% ipython --no-banner

In [1]: import numpy as np

In [2]: import numpy.linalg as la

In [3]: np.set_printoptions(precision=2, suppress=True, linewidth=140)

In [4]: def rd(a):
   ...:     return np.round(a, 2) + 0
   ...: 

In [5]: M = np.load("run17.npy")

In [6]: M
Out[6]: 
array([[-0.4 , -0.88, -0.79,  0.19,  0.42,  0.44],
       [-0.45, -0.96, -0.99,  0.91, -0.35, -0.87],
       [-0.75, -1.  , -1.  ,  0.92,  0.26, -0.5 ],
       [ 0.21,  0.22, -0.89,  0.89, -0.85, -0.98],
       [ 0.75,  1.  ,  0.99, -0.49, -0.76, -0.75],
       [ 0.34,  0.81,  0.73, -0.18, -0.35, -0.35],
       [-0.99, -1.  , -1.  ,  0.82,  0.99,  0.99],
       [ 0.6 ,  0.89, -0.96,  0.99, -0.99, -1.  ],
       [ 0.4 ,  0.97,  1.  , -0.99,  0.82,  0.99],
       [-0.27, -0.74, -0.74,  0.29,  0.18,  0.06],
       [ 0.51,  0.92,  0.48,  0.41, -0.79, -0.93],
       [-0.27, -0.89, -0.99,  0.94, -0.67, -0.97],
       [ 0.72,  0.99,  0.85,  0.37, -0.91, -0.98],
       [-0.34, -0.91, -0.99,  0.87, -0.42, -0.87],
       [-0.07, -0.18,  0.02, -0.12,  0.18,  0.29],
       [-0.51, -0.98, -1.  ,  0.97, -0.56, -0.96],
       [ 0.69,  0.99,  1.  , -0.82, -0.35,  0.2 ],
       [-0.21, -0.14,  0.94, -0.93,  0.89,  0.99],
       [-0.75, -1.  , -1.  ,  0.86,  0.42, -0.17],
       [ 0.51,  0.97,  0.99, -0.85,  0.09,  0.68],
       [-0.27, -0.51,  0.64, -0.76,  0.79,  0.96],
       [-0.6 , -0.96, -0.3 , -0.67,  0.91,  0.98],
       [ 0.65,  0.99,  1.  , -0.86, -0.18,  0.46],
       [ 0.69,  1.  ,  1.  , -0.95,  0.09,  0.82]])

In [7]: x0 = np.array([-3, -1, 2, 2, 0, -1])

In [8]: y = M @ x0

In [9]: coef, lr = np.zeros(6), 1 / la.norm(M, 2) ** 2

In [10]: for i in range(5):
    ...:     coef -= lr * M.T @ (M @ coef - y)
    ...:     if i % 1 == 0: print(i, round(la.norm(M @ coef - y), 2))
    ...: 
0 4.42
1 4.26
2 4.12
3 3.99
4 3.86

In [11]: rd(coef)
Out[11]: array([-0.66, -0.97, -0.44,  0.71,  0.07, -0.51])

In [12]: print(rd(la.cond(M)))
24.54

In [13]: D = la.norm(M[:, None] - M[None], axis=-1)

In [14]: D.shape
Out[14]: (24, 24)

In [15]: np.flatnonzero(D[13] < D.mean() / 2)
Out[15]: array([ 1,  2, 11, 13, 15, 18])

In [16]: D.mean(axis=1).argmax()
Out[16]: np.int64(6)

In [17]: x0 = np.array([-3, -3, -3, -3, 0, -2])

In [18]: y = M @ x0

In [19]: rd(la.pinv(M) @ M)
Out[19]: 
array([[1., 0., 0., 0., 0., 0.],
       [0., 1., 0., 0., 0., 0.],
       [0., 0., 1., 0., 0., 0.],
       [0., 0., 0., 1., 0., 0.],
       [0., 0., 0., 0., 1., 0.],
       [0., 0., 0., 0., 0., 1.]])

In [20]: rd(la.solve(M.T @ M, M.T @ y))
Out[20]: array([-3., -3., -3., -3.,  0., -2.])

In [21]: rng = np.random.default_rng(72164)

In [22]: y = y + 0.05 * rng.normal(size=24)

In [23]: print(rd(y))
[ 4.76  6.17  6.6   0.67 -5.36 -4.47  4.42 -2.52 -6.16  4.23 -5.03  5.58 -6.85  5.78  0.48  6.51 -6.04 -0.89  6.07 -6.16  0.74  5.66 -6.18
 -6.91]

In [24]: coef, *_ = la.lstsq(M, y)

In [25]: rd(coef)
Out[25]: array([-3.14, -2.92, -3.04, -3.07,  0.01, -2.05])

In [26]: m1 = np.eye(5, dtype=int)[rng.permutation(5)]

In [27]: print(m1)
[[0 0 0 0 1]
 [0 0 0 1 0]
 [1 0 0 0 0]
 [0 1 0 0 0]
 [0 0 1 0 0]]

In [28]: x0 = np.array([-2, -1, -1, -3, -3])

In [29]: y = m1 @ x0

In [30]: y
Out[30]: array([-3, -3, -2, -1, -1])

In [31]: print(rd(la.solve(m1, y)))
[-2. -1. -1. -3. -3.]

In [32]: rd(la.solve(m1, m1[:, 3]))
Out[32]: array([0., 0., 0., 1., 0.])

In [33]: rd(la.solve(m1.T, m1[1]))
Out[33]: array([0., 1., 0., 0., 0.])

In [34]: O, Rm = la.qr(m1)

In [35]: np.allclose(Rm.T @ Rm, m1.T @ m1)
Out[35]: True

In [36]: np.trace(O @ O.T)
Out[36]: np.float64(5.0)

In [37]: abs(Rm[0, 0]), rd(la.norm(m1[:, 0]))
Out[37]: (np.float64(1.0), np.float64(1.0))

In [38]: np.abs(np.diag(Rm))
Out[38]: array([1., 1., 1., 1., 1.])

In [39]: rd(la.det(m1.T))
Out[39]: np.float64(-1.0)

In [40]: rd(la.det(m1[::-1]))
Out[40]: np.float64(-1.0)

In [41]: rd(np.poly(m1))
Out[41]: array([ 1.,  0., -1., -1.,  0.,  1.])

In [42]: rd(la.eigvals(m1))
Out[42]: array([-0.5+0.87j, -0.5-0.87j,  1. +0.j  ,  1. +0.j  , -1. +0.j  ])
